% python3 -q
>>> import numpy as np
>>> np.set_printoptions(precision=3, suppress=True, linewidth=200, legacy="1.25")
>>> def rd(a):
...     return np.round(a, 3) + 0
... 
>>> E = np.loadtxt("test14.csv", delimiter=",")
>>> E
array([[ 0.721, -0.905, -0.565,  0.68 ,  0.664, -0.901, -0.74 ,  0.   ],
       [-0.641, -0.997,  0.894,  0.901,  0.981, -0.999, -0.978,  0.   ],
       [-0.653,  0.397,  0.617, -0.291, -0.119,  0.291,  0.235,  0.   ],
       [-0.462,  0.92 ,  0.197, -0.675, -0.735,  0.932,  0.774,  0.   ],
       [-0.319,  0.1  ,  0.31 , -0.09 ,  0.   ,  0.04 ,  0.05 ,  0.   ],
       [-0.47 ,  0.405,  0.414, -0.264, -0.178,  0.354,  0.254,  0.   ],
       [ 0.515,  0.901, -0.706, -0.558, -0.793,  0.945,  0.766,  0.   ],
       [ 0.43 , -0.975, -0.04 ,  0.8  ,  0.872, -0.982, -0.892,  0.   ],
       [ 0.446,  0.973, -0.726, -0.744, -0.905,  0.987,  0.896,  0.   ],
       [ 0.254, -0.818, -0.04 ,  0.523,  0.604, -0.843, -0.635,  0.   ],
       [-0.207,  0.711,  0.04 , -0.422, -0.493,  0.74 ,  0.523,  0.   ],
       [ 0.845,  0.397, -0.876, -0.04 , -0.478,  0.629,  0.327,  0.   ],
       [ 0.894,  0.371, -0.915,  0.   , -0.493,  0.635,  0.319,  0.   ],
       [-0.31 , -0.999,  0.793,  0.943,  0.988, -1.   , -0.987,  0.   ],
       [ 0.354,  0.907, -0.592, -0.585, -0.786,  0.944,  0.77 ,  0.   ],
       [ 0.883, -0.345, -0.876,  0.336, -0.04 , -0.1  , -0.168,  0.   ],
       [ 0.617,  0.937, -0.793, -0.617, -0.851,  0.969,  0.824,  0.   ],
       [-0.874, -0.786,  0.922,  0.319,  0.744, -0.901, -0.647,  0.   ],
       [ 0.197,  0.753, -0.38 , -0.414, -0.592,  0.814,  0.578,  0.   ],
       [ 0.515, -0.493, -0.446,  0.319,  0.235, -0.446, -0.319,  0.   ],
       [-0.578,  0.197,  0.565, -0.178,  0.   ,  0.08 ,  0.1  ,  0.   ],
       [-0.726, -0.933,  0.856,  0.592,  0.856, -0.969, -0.821,  0.   ],
       [ 0.818, -0.96 , -0.664,  0.789,  0.778, -0.958, -0.843,  0.   ],
       [-0.629, -0.762,  0.744,  0.363,  0.664, -0.856, -0.604,  0.   ],
       [ 0.446,  0.814, -0.617, -0.446, -0.686,  0.881,  0.653,  0.   ],
       [-0.159,  0.558,  0.04 , -0.31 , -0.363,  0.585,  0.388,  0.   ],
       [ 0.273,  0.159, -0.31 , -0.04 , -0.159,  0.235,  0.119,  0.   ],
       [-0.371,  0.207,  0.345, -0.149, -0.06 ,  0.149,  0.119,  0.   ],
       [-0.1  , -0.987,  0.537,  0.827,  0.93 , -0.993, -0.932,  0.   ],
       [-0.05 ,  0.979, -0.38 , -0.797, -0.901,  0.988,  0.907,  0.   ],
       [ 0.778,  0.898, -0.876, -0.508, -0.821,  0.953,  0.77 ,  0.   ],
       [-0.903,  0.706,  0.876, -0.544, -0.273,  0.578,  0.47 ,  0.   ],
       [ 0.706,  0.07 , -0.726,  0.08 , -0.217,  0.264,  0.09 ,  0.   ],
       [-0.721, -0.998,  0.927,  0.917,  0.987, -1.   , -0.984,  0.   ],
       [-0.749, -0.388,  0.793,  0.07 ,  0.43 , -0.585, -0.31 ,  0.   ],
       [-0.804, -0.998,  0.951,  0.91 ,  0.987, -1.   , -0.983,  0.   ],
       [-0.235,  0.414,  0.159, -0.235, -0.235,  0.414,  0.273,  0.   ],
       [ 0.31 ,  0.944, -0.592, -0.664, -0.84 ,  0.967,  0.831,  0.   ]])
>>> # null space of dimension 1
>>> f = np.array([-1, 9, -2])
>>> rd(np.convolve(E[10], f))
array([ 0.207, -2.574,  6.773, -0.64 , -3.385, -4.333,  7.123,  3.227, -1.046,  0.   ])
>>> print(rd(np.polyval(f, E[10])))
[-3.906  3.893 -1.642 -5.976 -6.68   4.112  2.433 -2.   ]
>>> rd(np.correlate(E[10], E[30], "full"))
array([ 0.   , -0.159,  0.35 ,  0.878, -0.765, -0.994, -0.383,  2.169,  1.1  , -0.721, -1.685, -0.177,  1.045,  0.407,  0.   ])
>>> theta = np.radians(120)
>>> R = np.eye(8)
>>> R[1, 1] = R[6, 6] = np.cos(theta)
>>> R[1, 6], R[6, 1] = -np.sin(theta), np.sin(theta)
>>> rd(R)
array([[ 1.   ,  0.   ,  0.   ,  0.   ,  0.   ,  0.   ,  0.   ,  0.   ],
       [ 0.   , -0.5  ,  0.   ,  0.   ,  0.   ,  0.   , -0.866,  0.   ],
       [ 0.   ,  0.   ,  1.   ,  0.   ,  0.   ,  0.   ,  0.   ,  0.   ],
       [ 0.   ,  0.   ,  0.   ,  1.   ,  0.   ,  0.   ,  0.   ,  0.   ],
       [ 0.   ,  0.   ,  0.   ,  0.   ,  1.   ,  0.   ,  0.   ,  0.   ],
       [ 0.   ,  0.   ,  0.   ,  0.   ,  0.   ,  1.   ,  0.   ,  0.   ],
       [ 0.   ,  0.866,  0.   ,  0.   ,  0.   ,  0.   , -0.5  ,  0.   ],
       [ 0.   ,  0.   ,  0.   ,  0.   ,  0.   ,  0.   ,  0.   ,  1.   ]])
>>> Y = E @ R.T
>>> np.allclose(np.linalg.norm(E, axis=1), np.linalg.norm(Y, axis=1))
True
